$ ipython --no-banner

In [1]: import numpy as np

In [2]: np.set_printoptions(precision=1, suppress=True, linewidth=200, floatmode="fixed")

In [3]: M = np.loadtxt("block1.csv", delimiter=",")

In [4]: M
Out[4]: 
array([[ 1.4, -1.0,  0.2, -2.1,  0.2, -1.9,  0.0, -1.6,  0.0,  0.8,  0.5,  1.2],
       [-0.4,  0.8, -0.6, -0.3, -0.1,  0.2,  1.6,  1.8,  0.1, -0.5,  0.5,  0.0],
       [-0.4,  0.2,  0.3,  0.6, -0.1,  0.6,  0.9,  0.4,  0.1,  1.5,  0.9,  0.4],
       [-0.4,  1.8,  1.2,  1.2,  1.1, -0.3, -0.4, -0.7,  1.8, -0.6, -0.9,  0.4],
       [-0.1, -0.4,  0.1,  0.0,  0.5,  1.7,  0.0,  0.2,  0.4, -0.8, -0.5, -0.8],
       [-0.1,  0.1,  1.5,  1.1, -0.4, -1.2, -0.9,  1.0, -1.6,  0.0, -1.8, -1.2],
       [ 0.3,  0.7,  0.0, -0.2, -0.1, -1.1,  0.2,  0.7, -0.6, -1.1, -1.3,  0.0],
       [-0.1, -0.8, -1.4,  0.3,  0.5, -0.8,  0.2,  0.5,  1.6, -0.9,  1.7, -0.5],
       [ 0.1, -0.8,  0.5,  0.2,  0.3,  0.4, -1.1,  0.9, -1.6,  0.8, -0.4,  1.2],
       [-0.5, -0.4, -1.0, -2.0, -0.2,  0.0, -0.3, -0.5,  1.3,  0.7,  0.8, -0.6],
       [-0.2,  0.4,  0.3, -1.2,  0.9, -0.4,  1.9, -0.4, -1.0,  0.5,  0.8,  0.4],
       [-0.6,  1.7,  0.6, -0.7,  0.3,  0.8, -0.2,  0.6,  0.8,  1.6, -0.3,  0.0]])

In [5]: out = np.linalg.inv(M)

In [6]: np.round(np.linalg.inv(out), 1) + 0
Out[6]: 
array([[ 1.4, -1.0,  0.2, -2.1,  0.2, -1.9,  0.0, -1.6,  0.0,  0.8,  0.5,  1.2],
       [-0.4,  0.8, -0.6, -0.3, -0.1,  0.2,  1.6,  1.8,  0.1, -0.5,  0.5,  0.0],
       [-0.4,  0.2,  0.3,  0.6, -0.1,  0.6,  0.9,  0.4,  0.1,  1.5,  0.9,  0.4],
       [-0.4,  1.8,  1.2,  1.2,  1.1, -0.3, -0.4, -0.7,  1.8, -0.6, -0.9,  0.4],
       [-0.1, -0.4,  0.1,  0.0,  0.5,  1.7,  0.0,  0.2,  0.4, -0.8, -0.5, -0.8],
       [-0.1,  0.1,  1.5,  1.1, -0.4, -1.2, -0.9,  1.0, -1.6,  0.0, -1.8, -1.2],
       [ 0.3,  0.7,  0.0, -0.2, -0.1, -1.1,  0.2,  0.7, -0.6, -1.1, -1.3,  0.0],
       [-0.1, -0.8, -1.4,  0.3,  0.5, -0.8,  0.2,  0.5,  1.6, -0.9,  1.7, -0.5],
       [ 0.1, -0.8,  0.5,  0.2,  0.3,  0.4, -1.1,  0.9, -1.6,  0.8, -0.4,  1.2],
       [-0.5, -0.4, -1.0, -2.0, -0.2,  0.0, -0.3, -0.5,  1.3,  0.7,  0.8, -0.6],
       [-0.2,  0.4,  0.3, -1.2,  0.9, -0.4,  1.9, -0.4, -1.0,  0.5,  0.8,  0.4],
       [-0.6,  1.7,  0.6, -0.7,  0.3,  0.8, -0.2,  0.6,  0.8,  1.6, -0.3,  0.0]])

In [7]: (np.abs(out) > 1e-9).astype(int)
Out[7]: 
array([[1, 1, 1, 1, 1, 1, 1, 1, 1, 1, 1, 1],
       [1, 1, 1, 1, 1, 1, 1, 1, 1, 1, 1, 1],
       [1, 1, 1, 1, 1, 1, 1, 1, 1, 1, 1, 1],
       [1, 1, 1, 1, 1, 1, 1, 1, 1, 1, 1, 1],
       [1, 1, 1, 1, 1, 1, 1, 1, 1, 1, 1, 1],
       [1, 1, 1, 1, 1, 1, 1, 1, 1, 1, 1, 1],
       [1, 1, 1, 1, 1, 1, 1, 1, 1, 1, 1, 1],
       [1, 1, 1, 1, 1, 1, 1, 1, 1, 1, 1, 1],
       [1, 1, 1, 1, 1, 1, 1, 1, 1, 1, 1, 1],
       [1, 1, 1, 1, 1, 1, 1, 1, 1, 1, 1, 1],
       [1, 1, 1, 1, 1, 1, 1, 1, 1, 1, 1, 1],
       [1, 1, 1, 1, 1, 1, 1, 1, 1, 1, 1, 1]])

In [8]: np.round(np.linalg.cond(M), 1)
Out[8]: np.float64(23.8)

In [9]: A = 5 * np.eye(7) + np.eye(7, k=1)

In [10]: A
Out[10]: 
array([[5.0, 1.0, 0.0, 0.0, 0.0, 0.0, 0.0],
       [0.0, 5.0, 1.0, 0.0, 0.0, 0.0, 0.0],
       [0.0, 0.0, 5.0, 1.0, 0.0, 0.0, 0.0],
       [0.0, 0.0, 0.0, 5.0, 1.0, 0.0, 0.0],
       [0.0, 0.0, 0.0, 0.0, 5.0, 1.0, 0.0],
       [0.0, 0.0, 0.0, 0.0, 0.0, 5.0, 1.0],
       [0.0, 0.0, 0.0, 0.0, 0.0, 0.0, 5.0]])

In [11]: out = A[0, 0] * A[1:] - np.outer(A[1:, 0], A[0])

In [12]: out
Out[12]: 
array([[ 0.0, 25.0,  5.0,  0.0,  0.0,  0.0,  0.0],
       [ 0.0,  0.0, 25.0,  5.0,  0.0,  0.0,  0.0],
       [ 0.0,  0.0,  0.0, 25.0,  5.0,  0.0,  0.0],
       [ 0.0,  0.0,  0.0,  0.0, 25.0,  5.0,  0.0],
       [ 0.0,  0.0,  0.0,  0.0,  0.0, 25.0,  5.0],
       [ 0.0,  0.0,  0.0,  0.0,  0.0,  0.0, 25.0]])

In [13]: np.flatnonzero(~out.round(6).any(axis=1))
Out[13]: array([], dtype=int64)

In [14]: A[:, 0] / A[0, 0]
Out[14]: array([1.0, 0.0, 0.0, 0.0, 0.0, 0.0, 0.0])

In [15]: np.linalg.matrix_rank(A - A[0, 0] * np.eye(7))
Out[15]: np.int64(6)

In [16]: [int(np.linalg.matrix_rank(np.linalg.matrix_power(A, p))) for p in range(1, 8)]
Out[16]: [7, 7, 7, 7, 7, 7, 7]

In [17]: np.sort(np.linalg.eigvals(A))
Out[17]: array([5.0, 5.0, 5.0, 5.0, 5.0, 5.0, 5.0])

In [18]: (A - A.T) / 2
Out[18]: 
array([[ 0.0,  0.5,  0.0,  0.0,  0.0,  0.0,  0.0],
       [-0.5,  0.0,  0.5,  0.0,  0.0,  0.0,  0.0],
       [ 0.0, -0.5,  0.0,  0.5,  0.0,  0.0,  0.0],
       [ 0.0,  0.0, -0.5,  0.0,  0.5,  0.0,  0.0],
       [ 0.0,  0.0,  0.0, -0.5,  0.0,  0.5,  0.0],
       [ 0.0,  0.0,  0.0,  0.0, -0.5,  0.0,  0.5],
       [ 0.0,  0.0,  0.0,  0.0,  0.0, -0.5,  0.0]])

In [19]: np.allclose(A, A.T)
Out[19]: False

In [20]: np.round(np.abs(np.linalg.eigvals(A)).max(), 1)
Out[20]: np.float64(5.0)

In [21]: np.sort(np.abs(np.linalg.eigvals(A)))
Out[21]: array([5.0, 5.0, 5.0, 5.0, 5.0, 5.0, 5.0])

In [22]: np.allclose(A @ A.T, A.T @ A)
Out[22]: False

In [23]: np.linalg.matrix_power(A, 2)
Out[23]: 
array([[25.0, 10.0,  1.0,  0.0,  0.0,  0.0,  0.0],
       [ 0.0, 25.0, 10.0,  1.0,  0.0,  0.0,  0.0],
       [ 0.0,  0.0, 25.0, 10.0,  1.0,  0.0,  0.0],
       [ 0.0,  0.0,  0.0, 25.0, 10.0,  1.0,  0.0],
       [ 0.0,  0.0,  0.0,  0.0, 25.0, 10.0,  1.0],
       [ 0.0,  0.0,  0.0,  0.0,  0.0, 25.0, 10.0],
       [ 0.0,  0.0,  0.0,  0.0,  0.0,  0.0, 25.0]])

In [24]: (A + A.T) / 2
Out[24]: 
array([[5.0, 0.5, 0.0, 0.0, 0.0, 0.0, 0.0],
       [0.5, 5.0, 0.5, 0.0, 0.0, 0.0, 0.0],
       [0.0, 0.5, 5.0, 0.5, 0.0, 0.0, 0.0],
       [0.0, 0.0, 0.5, 5.0, 0.5, 0.0, 0.0],
       [0.0, 0.0, 0.0, 0.5, 5.0, 0.5, 0.0],
       [0.0, 0.0, 0.0, 0.0, 0.5, 5.0, 0.5],
       [0.0, 0.0, 0.0, 0.0, 0.0, 0.5, 5.0]])

In [25]: Q, evecs = np.linalg.qr(A[:, :3])[0], np.linalg.qr(A[:, 3:])[0]

In [26]: s = np.linalg.svd(Q.T @ evecs, compute_uv=False)

In [27]: s.round(1) + 0
Out[27]: array([0.2, 0.0, 0.0])

In [28]: feats = np.loadtxt("a.csv", delimiter=",")

In [29]: feats
Out[29]: 
array([[ 0.0, -2.0,  0.0,  0.0,  0.0,  0.0,  0.0],
       [-2.0,  7.0, -2.0,  0.0,  0.0,  0.0,  0.0],
       [ 0.0, -2.0, -3.0, -2.0,  0.0,  0.0,  0.0],
       [ 0.0,  0.0, -2.0, -4.0, -2.0,  0.0,  0.0],
       [ 0.0,  0.0,  0.0, -2.0,  4.0, -2.0,  0.0],
       [ 0.0,  0.0,  0.0,  0.0, -2.0,  0.0, -2.0],
       [ 0.0,  0.0,  0.0,  0.0,  0.0, -2.0, -3.0]])

In [30]: # equal to its transpose

In [31]: U, s, vt = np.linalg.svd(feats, full_matrices=False)

In [32]: np.round(U.T @ U, 1) + 0
Out[32]: 
array([[1.0, 0.0, 0.0, 0.0, 0.0, 0.0, 0.0],
       [0.0, 1.0, 0.0, 0.0, 0.0, 0.0, 0.0],
       [0.0, 0.0, 1.0, 0.0, 0.0, 0.0, 0.0],
       [0.0, 0.0, 0.0, 1.0, 0.0, 0.0, 0.0],
       [0.0, 0.0, 0.0, 0.0, 1.0, 0.0, 0.0],
       [0.0, 0.0, 0.0, 0.0, 0.0, 1.0, 0.0],
       [0.0, 0.0, 0.0, 0.0, 0.0, 0.0, 1.0]])

In [33]: np.round(U.T @ feats @ vt.T, 1) + 0
Out[33]: 
array([[7.9, 0.0, 0.0, 0.0, 0.0, 0.0, 0.0],
       [0.0, 6.0, 0.0, 0.0, 0.0, 0.0, 0.0],
       [0.0, 0.0, 5.3, 0.0, 0.0, 0.0, 0.0],
       [0.0, 0.0, 0.0, 4.1, 0.0, 0.0, 0.0],
       [0.0, 0.0, 0.0, 0.0, 2.1, 0.0, 0.0],
       [0.0, 0.0, 0.0, 0.0, 0.0, 0.4, 0.0],
       [0.0, 0.0, 0.0, 0.0, 0.0, 0.0, 0.4]])

In [34]: np.round(vt @ vt.T, 1) + 0
Out[34]: 
array([[1.0, 0.0, 0.0, 0.0, 0.0, 0.0, 0.0],
       [0.0, 1.0, 0.0, 0.0, 0.0, 0.0, 0.0],
       [0.0, 0.0, 1.0, 0.0, 0.0, 0.0, 0.0],
       [0.0, 0.0, 0.0, 1.0, 0.0, 0.0, 0.0],
       [0.0, 0.0, 0.0, 0.0, 1.0, 0.0, 0.0],
       [0.0, 0.0, 0.0, 0.0, 0.0, 1.0, 0.0],
       [0.0, 0.0, 0.0, 0.0, 0.0, 0.0, 1.0]])

In [35]: s
Out[35]: array([7.9, 6.0, 5.3, 4.1, 2.1, 0.4, 0.4])

In [36]: rng = np.random.default_rng(219763)

In [37]: out = feats + rng.integers(-2, 3, (7, 5)) @ rng.integers(-2, 3, (5, 7))

In [38]: out
Out[38]: 
array([[ -3.0,  -3.0,   3.0,   0.0,   7.0,  12.0,   2.0],
       [ -6.0,   4.0, -11.0,  -1.0,   7.0,   3.0,  12.0],
       [ -2.0,  -4.0,  -9.0,  -4.0,   0.0,  -6.0,   4.0],
       [ -1.0,   0.0,  -8.0,  -7.0,  -4.0,  -3.0,   2.0],
       [ -3.0,  -1.0,   1.0,  -8.0,   1.0,  -4.0,  -6.0],
       [ -7.0,  -3.0,   1.0,  -4.0,   3.0,   4.0,  -4.0],
       [  4.0,   1.0,   5.0,   4.0,   0.0,   0.0,  -3.0]])

In [39]: np.round(np.linalg.svd(out - feats, compute_uv=False), 1) + 0
Out[39]: array([21.0, 18.3, 13.2,  3.8,  1.6,  0.0,  0.0])

In [40]: np.linalg.matrix_rank(out - feats, tol=1e-8)
Out[40]: np.int64(5)

In [41]: np.sort(np.abs(np.linalg.eigvals(feats)))
Out[41]: array([0.4, 0.4, 2.1, 4.1, 5.3, 6.0, 7.9])

In [42]: round(np.abs(np.linalg.eigvals(feats)).max(), 1)
Out[42]: np.float64(7.9)

In [43]: np.linalg.matrix_power(feats, 2)
Out[43]: 
array([[  4.0, -14.0,   4.0,   0.0,   0.0,   0.0,   0.0],
       [-14.0,  57.0,  -8.0,   4.0,   0.0,   0.0,   0.0],
       [  4.0,  -8.0,  17.0,  14.0,   4.0,   0.0,   0.0],
       [  0.0,   4.0,  14.0,  24.0,   0.0,   4.0,   0.0],
       [  0.0,   0.0,   4.0,   0.0,  24.0,  -8.0,   4.0],
       [  0.0,   0.0,   0.0,   4.0,  -8.0,   8.0,   6.0],
       [  0.0,   0.0,   0.0,   0.0,   4.0,   6.0,  13.0]])

In [44]: np.allclose(feats, feats.T)
Out[44]: True

In [45]: feats @ feats
Out[45]: 
array([[  4.0, -14.0,   4.0,   0.0,   0.0,   0.0,   0.0],
       [-14.0,  57.0,  -8.0,   4.0,   0.0,   0.0,   0.0],
       [  4.0,  -8.0,  17.0,  14.0,   4.0,   0.0,   0.0],
       [  0.0,   4.0,  14.0,  24.0,   0.0,   4.0,   0.0],
       [  0.0,   0.0,   4.0,   0.0,  24.0,  -8.0,   4.0],
       [  0.0,   0.0,   0.0,   4.0,  -8.0,   8.0,   6.0],
       [  0.0,   0.0,   0.0,   0.0,   4.0,   6.0,  13.0]])

In [46]: (feats + feats.T) / 2
Out[46]: 
array([[ 0.0, -2.0,  0.0,  0.0,  0.0,  0.0,  0.0],
       [-2.0,  7.0, -2.0,  0.0,  0.0,  0.0,  0.0],
       [ 0.0, -2.0, -3.0, -2.0,  0.0,  0.0,  0.0],
       [ 0.0,  0.0, -2.0, -4.0, -2.0,  0.0,  0.0],
       [ 0.0,  0.0,  0.0, -2.0,  4.0, -2.0,  0.0],
       [ 0.0,  0.0,  0.0,  0.0, -2.0,  0.0, -2.0],
       [ 0.0,  0.0,  0.0,  0.0,  0.0, -2.0, -3.0]])
